$ python3 -q
>>> import numpy as np
>>> from numpy import linalg as LA
>>> np.set_printoptions(suppress=True, linewidth=100)
>>> tidy = lambda a: np.round(a, 2) + 0
>>> feats = np.loadtxt("run3.csv", delimiter=",")
>>> feats
array([[ 0., -2., -1., -2.,  3., -3.,  2., -2., -2., -2.],
       [-2., -1., -3.,  1., -2.,  2.,  2., -4., -1., -2.],
       [ 5., -3., -7., -1.,  3.,  1.,  8., -4., -4., -2.],
       [ 7., -6., -6., -2.,  5.,  6.,  6., -1., -3.,  1.],
       [ 1., -1., -1.,  6., -3.,  5.,  5., -5., -4.,  2.],
       [ 3., -3.,  0.,  3., -2.,  6.,  4., -1., -4.,  3.],
       [ 5., -7., -3., -5.,  7.,  3.,  3.,  2., -1.,  2.],
       [ 4., -3.,  0.,  4., -4.,  3.,  3., -2., -6.,  3.],
       [ 4., -3., -1., -2.,  3., -1., -2.,  4., -4.,  1.],
       [ 0.,  1., -1.,  0., -1., -1., -4.,  5., -1.,  0.],
       [-1.,  2., -7.,  5.,  1.,  4., -2.,  1., -3., -2.],
       [ 5., -7.,  1., -5.,  4.,  0., -2.,  4., -3.,  2.],
       [-1., -2.,  2.,  3., -1.,  2.,  2., -2., -2.,  3.],
       [-1., -5.,  2., -4.,  0., -2.,  1., -3.,  0.,  0.],
       [ 3., -6., -6., -4.,  8., -2.,  2.,  1., -4., -1.],
       [ 0., -2.,  3., -2., -2.,  2.,  2., -2.,  2.,  2.],
       [ 0.,  0.,  0.,  0.,  0.,  0.,  0.,  0.,  0.,  0.],
       [ 1.,  1.,  0.,  0.,  1.,  1.,  3., -1.,  0.,  0.],
       [ 0.,  0.,  0.,  0.,  0.,  0.,  0.,  0.,  0.,  0.],
       [ 6., -4., -2., -4.,  1., -1.,  1.,  4., -2.,  2.],
       [ 2., -3.,  2., -3.,  2.,  2.,  3., -1.,  1.,  1.],
       [-2., -3.,  3., -2.,  4., -4.,  0.,  3., -3.,  2.],
       [ 0., -2., -1., -2.,  3., -3.,  2., -2., -2., -2.],
       [-1., -5.,  2., -4.,  0., -2.,  1., -3.,  0.,  0.],
       [ 1., -9.,  1., -3.,  1.,  1.,  6., -4., -2.,  4.],
       [ 6., -6., -3., -6.,  4., -4.,  3.,  2., -4.,  0.],
       [ 0.,  1.,  0., -1.,  3.,  4.,  4.,  0.,  2.,  0.],
       [ 2., -3.,  2., -3.,  2.,  2.,  3., -1.,  1.,  1.],
       [-2.,  4., -2.,  2.,  1.,  2.,  1.,  1.,  1., -1.],
       [-1., -4.,  0.,  3.,  2.,  2., -1.,  0., -4.,  3.],
       [-4.,  3.,  1., -1.,  3., -1., -2.,  4.,  3.,  0.]])
>>> # row 18 repeats row 16
>>> labels = feats[:, 1] > np.median(feats[:, 1])
>>> f = feats[labels].mean(axis=0) - feats[~labels].mean(axis=0)
>>> tidy((((feats - feats.mean(axis=0)) @ f > 0) == labels).mean())
np.float64(0.9)
>>> ((feats - feats.mean(axis=0)) @ f > 0).astype(int)
array([1, 1, 0, 0, 1, 1, 0, 1, 0, 1, 1, 0, 1, 0, 0, 1, 1, 1, 1, 0, 0, 0, 1, 0, 0, 0, 1, 0, 1, 1, 1])
>>> tidy(f)
array([-3.39,  4.85,  0.17,  2.88, -1.92,  0.41, -1.22, -0.5 ,  1.97, -1.44])
